% ipython --no-banner

In [1]: import numpy as np

In [2]: np.set_printoptions(suppress=True, linewidth=140)

In [3]: rd = lambda a: np.round(a, 2) + 0

In [4]: F = np.loadtxt("dump.csv", delimiter=",")

In [5]: F
Out[5]: 
array([[ 0.,  0.,  0.,  0.,  3.,  0.,  0.,  0.,  0.],
       [ 0.,  0.,  0.,  0.,  0.,  0.,  0.,  1.,  0.],
       [ 0.,  0.,  0.,  0.,  0.,  1.,  0.,  0.,  0.],
       [ 0., -3.,  0.,  0.,  0.,  0.,  0.,  0.,  0.],
       [ 0.,  0.,  0.,  0.,  0.,  0.,  0.,  0.,  0.],
       [-3.,  0.,  0.,  0.,  0.,  0.,  0.,  0.,  0.],
       [ 0.,  0.,  0.,  0.,  0.,  0.,  0.,  0.,  0.],
       [ 0.,  0.,  3.,  0.,  0.,  0.,  0.,  0.,  0.],
       [ 0.,  0.,  0.,  0.,  0.,  0.,  0.,  0.,  1.]])

In [6]: rk = np.linalg.matrix_rank(F)

In [7]: rk
Out[7]: np.int64(7)

In [8]: N = np.linalg.svd(F)[2][rk:].T

In [9]: F @ N
Out[9]: 
array([[0., 0.],
       [0., 0.],
       [0., 0.],
       [0., 0.],
       [0., 0.],
       [0., 0.],
       [0., 0.],
       [0., 0.],
       [0., 0.]])

In [10]: np.linalg.matrix_rank(F.T @ F), np.linalg.matrix_rank(F @ F.T)
Out[10]: (np.int64(7), np.int64(7))

In [11]: N.shape
Out[11]: (9, 2)

In [12]: [int(np.linalg.matrix_rank(F[:, :j + 1])) for j in range(9)]
Out[12]: [1, 2, 3, 3, 4, 5, 5, 6, 7]

In [13]: N @ N.T
Out[13]: 
array([[0., 0., 0., 0., 0., 0., 0., 0., 0.],
       [0., 0., 0., 0., 0., 0., 0., 0., 0.],
       [0., 0., 0., 0., 0., 0., 0., 0., 0.],
       [0., 0., 0., 1., 0., 0., 0., 0., 0.],
       [0., 0., 0., 0., 0., 0., 0., 0., 0.],
       [0., 0., 0., 0., 0., 0., 0., 0., 0.],
       [0., 0., 0., 0., 0., 0., 1., 0., 0.],
       [0., 0., 0., 0., 0., 0., 0., 0., 0.],
       [0., 0., 0., 0., 0., 0., 0., 0., 0.]])

In [14]: data = np.loadtxt("test14.csv", delimiter=",")

In [15]: rd(data)
Out[15]: 
array([[ -2.9 ,  -5.53,   6.63,   1.06,   2.79,  -7.7 ],
       [ -3.44,   6.38,  -1.96,  -6.32,   0.01,   4.41],
       [ -3.81,   6.39,  -1.8 ,  -7.63,   0.21,   5.01],
       [ -1.34,   6.36,  -5.13,   7.19,   1.1 ,  -0.64],
       [ -2.09,   5.26,  -2.12,  -0.04,  -0.06,   0.92],
       [ -2.75,   0.61,   2.47,  -2.49,   0.67,  -1.8 ],
       [ -4.88,   4.84,  -2.84,  -3.26,   3.87,   3.23],
       [ -5.87,  -1.53,   3.3 ,  -6.43,   5.11,  -0.49],
       [ -3.7 ,   4.95,  -2.23,  -2.56,   1.99,   2.38],
       [ -1.27,   3.24,  -0.49,   2.4 ,  -0.48,  -1.92],
       [ -4.14,  -1.6 ,   3.62,  -3.28,   3.12,  -2.51],
       [ -0.99,   4.1 ,  -2.29,   5.82,   0.19,  -2.33],
       [ -5.65,  -9.4 ,   9.99,  -4.69,   6.05,  -7.54],
       [ -0.15,  10.  ,  -7.07,   6.11,  -1.77,   1.88],
       [ -2.31,   7.28,  -3.4 ,  -2.04,  -0.57,   3.25],
       [ -4.02,  -5.27,   5.68,   0.5 ,   4.61,  -6.61],
       [ -5.72,  -2.03,   4.18,  -7.27,   4.57,  -0.77],
       [  1.8 ,  -1.51,   1.69,  15.17,  -0.99, -11.24],
       [ -3.95,  -2.3 ,   3.88,  -1.79,   3.37,  -3.61],
       [ -1.07,   9.28,  -7.1 ,   5.94,  -0.11,   1.92],
       [ -4.4 ,  -3.96,   5.67,  -3.6 ,   3.69,  -4.18],
       [ -4.84,  -3.44,   5.42,  -5.21,   3.85,  -3.04],
       [ -0.64,   2.5 ,   1.2 ,   0.99,  -2.06,  -2.54],
       [ -5.08,   3.69,  -0.77,  -6.53,   3.15,   3.31],
       [ -3.44,  -1.  ,   3.69,  -3.36,   1.75,  -2.44],
       [ -4.36,  -0.35,   2.81,  -4.65,   2.9 ,  -0.97],
       [ -5.22,   3.57,   0.83, -10.93,   1.83,   4.49]])

In [16]: Z = data[[5, 22]].astype(float)

In [17]: for _ in range(3):
    ...:     z = np.linalg.norm(data[:, None] - Z, axis=-1).argmin(axis=1)
    ...:     Z = np.array([data[z == j].mean(axis=0) for j in range(2)])
    ...: 

In [18]: z
Out[18]: array([0, 0, 0, 1, 1, 0, 0, 0, 0, 1, 0, 1, 0, 1, 1, 0, 0, 1, 0, 1, 0, 0, 1, 0, 0, 0, 0])

In [19]: rd(Z)
Out[19]: 
array([[-4.34, -0.33,  2.7 , -4.36,  2.98, -1.05],
       [-0.9 ,  5.17, -2.75,  4.62, -0.53, -1.19]])

In [20]: rd(Z[1] - Z[0])
Out[20]: array([ 3.45,  5.5 , -5.44,  8.97, -3.5 , -0.14])
